$ python3 -q
>>> import numpy as np
>>> np.set_printoptions(suppress=True, linewidth=100)
>>> rnd = lambda a: np.round(a, 2) + 0
>>> feats = np.load("out3.npy")
>>> feats
array([[-1, -2,  0,  0,  0,  1,  1, -2,  0],
       [-1, -2,  0,  0,  0, -1,  2,  2,  0],
       [ 0,  0,  0,  3,  1,  0,  0,  0, -2],
       [ 0,  0,  1, -3,  0,  0,  0,  0,  0],
       [ 0,  0,  0,  1,  2,  0,  0,  0, -2],
       [ 3,  1,  0,  0,  0,  0, -3,  2,  0],
       [ 1,  0,  0,  0,  0,  0,  3, -3,  0],
       [-3,  0,  0,  0,  0,  1,  3,  0,  0],
       [ 0,  0,  3,  0, -2,  0,  0,  0,  3]])
>>> # 2 blocks once reordered
>>> u = np.array([-3, -2, 0])
>>> np.polyval(u, feats[2])
array([  0,   0,   0, -33,  -5,   0,   0,   0,  -8])
>>> np.array([np.convolve(row, u, "same") for row in feats])
array([[  8,   4,   0,   0,  -3,  -5,   4,   4,   0],
       [  8,   4,   0,   0,   3,  -4, -10,  -4,   0],
       [  0,   0,  -9,  -9,  -2,   0,   0,   6,   4],
       [  0,  -3,   7,   6,   0,   0,   0,   0,   0],
       [  0,   0,  -3,  -8,  -4,   0,   0,   6,   4],
       [ -9,  -2,   0,   0,   0,   9,   0,  -4,   0],
       [ -2,   0,   0,   0,   0,  -9,   3,   6,   0],
       [  6,   0,   0,   0,  -3, -11,  -6,   0,   0],
       [  0,  -9,  -6,   6,   4,   0,   0,  -9,  -6]])
>>> np.correlate(feats[2], feats[0], "full")
array([ 0,  0,  0,  0, -6,  1,  4,  1,  0,  4, -8, -7, -1,  0,  0,  4,  2])
>>> rng = np.random.default_rng(35203)
>>> z = rng.permutation(9)
>>> z
array([6, 8, 7, 0, 3, 1, 5, 4, 2])
>>> out = feats[z][:, z]
>>> np.trace(out)
np.int64(2)
>>> np.allclose(out, feats)
False
>>> rnd(np.sort(np.abs(np.linalg.eigvals(out))))
array([1.11, 1.67, 1.67, 2.45, 3.61, 3.61, 3.65, 3.74, 3.74])
>>> rnd(np.linalg.det(out)), rnd(np.linalg.det(feats[z]))
(np.float64(-5050.0), np.float64(-5050.0))
>>> np.flatnonzero(np.linalg.matrix_power((feats != 0) + (feats.T != 0) + np.eye(9), 9)[7])
array([0, 1, 5, 6, 7])
>>> rnd(np.linalg.det(feats))
np.float64(-5050.0)
>>> feats @ feats
array([[ 13,   7,   0,   0,   0,  -1, -11,  -3,   0],
       [ -4,   5,   0,   0,   0,   3,  10, -10,   0],
       [  0,   0,  -3,  -8,   6,   0,   0,   0,  -8],
       [  0,   0,  -3,  12,   1,   0,   0,   0,  -2],
       [  0,   0,  -5,  -1,   8,   0,   0,   0, -10],
       [-13,  -8,   0,   0,   0,   4,   2,   5,   0],
       [ 11,  -2,   0,   0,   0,  -2,   1, -11,   0],
       [  9,   7,   0,   0,   0,  -3,   3,  -1,   0],
       [  0,   0,   9,   7,  -7,   0,   0,   0,   7]])
>>> out = feats[0, 0] * feats[1:] - np.outer(feats[1:, 0], feats[0])
>>> out
array([[ 0,  0,  0,  0,  0,  2, -1, -4,  0],
       [ 0,  0,  0, -3, -1,  0,  0,  0,  2],
       [ 0,  0, -1,  3,  0,  0,  0,  0,  0],
       [ 0,  0,  0, -1, -2,  0,  0,  0,  2],
       [ 0,  5,  0,  0,  0, -3,  0,  4,  0],
       [ 0,  2,  0,  0,  0, -1, -4,  5,  0],
       [ 0, -6,  0,  0,  0,  2,  0, -6,  0],
       [ 0,  0, -3,  0,  2,  0,  0,  0, -3]])
>>> feats[:, 0] / feats[0, 0]
array([ 1.,  1., -0., -0., -0., -3., -1.,  3., -0.])
>>> np.linalg.matrix_rank(out), np.linalg.matrix_rank(feats)
(np.int64(8), np.int64(9))
>>> u = np.array([0, 0, 0, 0, 0, 1, 2, 0, 2, 1, 2, 1, 2, 0])
>>> K = np.array([np.roll(u, i) for i in range(14)])
>>> K
array([[0, 0, 0, 0, 0, 1, 2, 0, 2, 1, 2, 1, 2, 0],
       [0, 0, 0, 0, 0, 0, 1, 2, 0, 2, 1, 2, 1, 2],
       [2, 0, 0, 0, 0, 0, 0, 1, 2, 0, 2, 1, 2, 1],
       [1, 2, 0, 0, 0, 0, 0, 0, 1, 2, 0, 2, 1, 2],
       [2, 1, 2, 0, 0, 0, 0, 0, 0, 1, 2, 0, 2, 1],
       [1, 2, 1, 2, 0, 0, 0, 0, 0, 0, 1, 2, 0, 2],
       [2, 1, 2, 1, 2, 0, 0, 0, 0, 0, 0, 1, 2, 0],
       [0, 2, 1, 2, 1, 2, 0, 0, 0, 0, 0, 0, 1, 2],
       [2, 0, 2, 1, 2, 1, 2, 0, 0, 0, 0, 0, 0, 1],
       [1, 2, 0, 2, 1, 2, 1, 2, 0, 0, 0, 0, 0, 0],
       [0, 1, 2, 0, 2, 1, 2, 1, 2, 0, 0, 0, 0, 0],
       [0, 0, 1, 2, 0, 2, 1, 2, 1, 2, 0, 0, 0, 0],
       [0, 0, 0, 1, 2, 0, 2, 1, 2, 1, 2, 0, 0, 0],
       [0, 0, 0, 0, 1, 2, 0, 2, 1, 2, 1, 2, 0, 0]])
>>> x = np.array([-5, -1, -4, 1, 3, -4, -1, 1, 3, 3, -1, -4, 3, 3])
>>> target = K @ x
>>> b, lr = np.zeros(14), 1 / np.linalg.norm(K, 2) ** 2
>>> for i in range(150):
...     b -= lr * K.T @ (K @ b - target)
...     if i % 50 == 0: print(i, round(np.linalg.norm(K @ b - target), 2))
... 
0 23.31
50 5.4
100 1.97
>>> rnd(np.linalg.cond(K))
np.float64(7.33)
